>>> import numpy as np
>>> np.set_printoptions(precision=3, suppress=True, linewidth=160)
>>> rd = lambda a: np.round(a, 3) + 0
>>> sigma = 10 * 0.2 ** np.arange(3)
>>> Q, _ = np.linalg.qr(np.array([[-0.3, -1.0, -0.9], [-0.6, 0.4, 0.9], [1.6, 0.5, -0.6]]))
>>> rng = np.random.default_rng(714)
>>> K = rng.normal(size=(46, 3)) * sigma @ Q
>>> rd(K)
array([[ -1.398,   2.829,   4.216],
       [ -1.771,   7.405,   3.498],
       [ -1.77 ,  12.884,   6.858],
       [  4.051, -13.487,  -9.65 ],
       [ -0.721,   0.188,   1.011],
       [ -0.437,  -0.173,   0.963],
       [ -2.959,  12.749,   8.438],
       [  1.843,  -2.313,  -4.23 ],
       [  0.301, -11.625,  -1.498],
       [  1.913, -13.776,  -6.342],
       [  0.775,  -3.06 ,  -1.388],
       [  1.006,  -0.25 ,  -2.741],
       [  1.552,  -3.33 ,  -2.627],
       [ -1.115,   6.25 ,   4.359],
       [ -0.589,   5.73 ,   3.182],
       [ -0.692,   5.876,   0.655],
       [  0.477,  -1.94 ,  -2.202],
       [ -0.997,   0.134,   2.833],
       [ -0.906,   2.647,   2.119],
       [  0.264,  -2.041,  -1.077],
       [ -0.243,  -3.559,  -0.172],
       [ -4.788,  20.974,  13.191],
       [ -1.648,  -0.899,   1.318],
       [  3.164,  -6.178,  -6.523],
       [  0.246,   4.944,  -0.446],
       [  1.414,  -2.721,  -2.563],
       [  3.358, -10.243,  -8.088],
       [ -1.22 ,   8.461,   3.855],
       [ -0.728,   8.635,   1.883],
       [  1.354,  -9.503,  -3.904],
       [ -0.578,   2.427,   1.457],
       [ -4.468,  20.714,  12.957],
       [  0.145,   1.329,  -1.388],
       [ -0.555,   7.386,   2.71 ],
       [  0.339,  -5.586,  -1.577],
       [ -3.75 ,  17.958,  10.265],
       [ -1.162,   1.499,   3.809],
       [ -2.253,   6.991,   5.138],
       [ -1.485,   3.047,   2.034],
       [  0.275,   3.023,  -0.091],
       [  0.473,   0.885,  -1.6  ],
       [  1.233,  -5.855,  -2.441],
       [ -1.016,   6.008,   2.619],
       [  0.159,  -1.027,   0.117],
       [  1.2  ,  -9.906,  -3.388],
       [  0.073,   2.278,   0.194]])
>>> z = K[:, 2] > np.median(K[:, 2])
>>> r0 = K[z].mean(axis=0) - K[~z].mean(axis=0)
>>> np.argsort(-np.abs(r0).round(6), kind="stable")
array([1, 2, 0])
>>> z.astype(int)
array([1, 1, 1, 0, 1, 1, 1, 0, 0, 0, 0, 0, 0, 1, 1, 1, 0, 1, 1, 0, 0, 1, 1, 0, 0, 0, 0, 1, 1, 0, 1, 1, 0, 1, 0, 1, 1, 1, 1, 0, 0, 0, 1, 0, 0, 0])
>>> ((K - K.mean(axis=0)) @ r0 > 0).astype(int)
array([1, 1, 1, 0, 0, 0, 1, 0, 0, 0, 0, 0, 0, 1, 1, 1, 0, 1, 1, 0, 0, 1, 0, 0, 1, 0, 0, 1, 1, 0, 1, 1, 0, 1, 0, 1, 1, 1, 1, 1, 0, 0, 1, 0, 0, 1])
>>> Xs = (K - K.mean(axis=0)) / K.std(axis=0)
>>> np.argwhere(np.abs(Xs) > 2)
array([[ 3,  0],
       [ 3,  2],
       [21,  0],
       [21,  1],
       [21,  2],
       [26,  0],
       [31,  0],
       [31,  1],
       [31,  2],
       [35,  1],
       [35,  2]])
>>> rd(Xs.std(axis=0))
array([1., 1., 1.])
>>> beta = np.linalg.lstsq(np.delete(Xs, 0, axis=1), Xs[:, 0])[0]
>>> rd(1 - np.var(Xs[:, 0] - np.delete(Xs, 0, axis=1) @ beta))
np.float64(0.957)
>>> rd(beta)
array([ 0.142, -1.107])
>>> np.abs(beta).argmax()
np.int64(1)
